>>> import numpy as np
>>> np.set_printoptions(suppress=True, linewidth=100)
>>> def rnd(a):
...     return np.round(a, 3) + 0
... 
>>> mat = np.load("w.npy")
>>> mat
array([[ 0.02,  1.  ,  2.  , -2.  , -2.  , -1.  , -2.  ],
       [ 2.  ,  2.02, -1.  ,  1.  ,  2.  ,  0.  ,  1.  ],
       [-1.  ,  1.  ,  0.02, -1.  , -1.  ,  0.  ,  0.  ],
       [ 2.  ,  2.  , -2.  , -0.98,  1.  ,  1.  , -2.  ],
       [ 0.  ,  0.  , -2.  , -1.  ,  1.02,  1.  ,  2.  ],
       [-2.  ,  1.  ,  0.  ,  0.  ,  0.  ,  2.02,  1.  ],
       [ 0.  ,  1.  ,  2.  , -2.  , -2.  , -1.  , -1.98]])
>>> vec = np.array([-1, -3, 4, -3, 5, 1, 1])
>>> h1 = np.maximum(mat @ vec, 0)
>>> rnd(np.tanh(mat @ vec))
array([-0.965, -0.999, -0.999, -1.   ,  0.996,  0.965, -0.963])
>>> rnd(np.maximum(mat @ vec, 0) - np.maximum(-mat @ vec, 0))
array([-2.02, -4.06, -3.92, -9.06,  3.1 ,  2.02, -1.98])
>>> np.flatnonzero(h1 > 1e-9)
array([4, 5])
>>> m1 = np.load("case10.npy")
>>> m1
array([[2, 2, 0, 1],
       [2, 1, 2, 2],
       [2, 1, 2, 1],
       [1, 1, 0, 0]])
>>> rnd(np.linalg.det(m1.T))
np.float64(0.0)
>>> rnd(np.poly(m1))
array([ 1., -5., -1.,  3.,  0.])
>>> rank = np.linalg.matrix_rank(m1)
>>> rank
np.int64(3)
>>> N = np.linalg.svd(m1)[2][rank:].T
>>> np.allclose(m1 @ N, 0)
True
>>> [int(np.linalg.matrix_rank(m1[:, :j + 1])) for j in range(4)]
[1, 2, 2, 3]
>>> rnd(N @ N.T)
array([[ 0.444, -0.444, -0.222,  0.   ],
       [-0.444,  0.444,  0.222,  0.   ],
       [-0.222,  0.222,  0.111,  0.   ],
       [ 0.   ,  0.   ,  0.   ,  0.   ]])
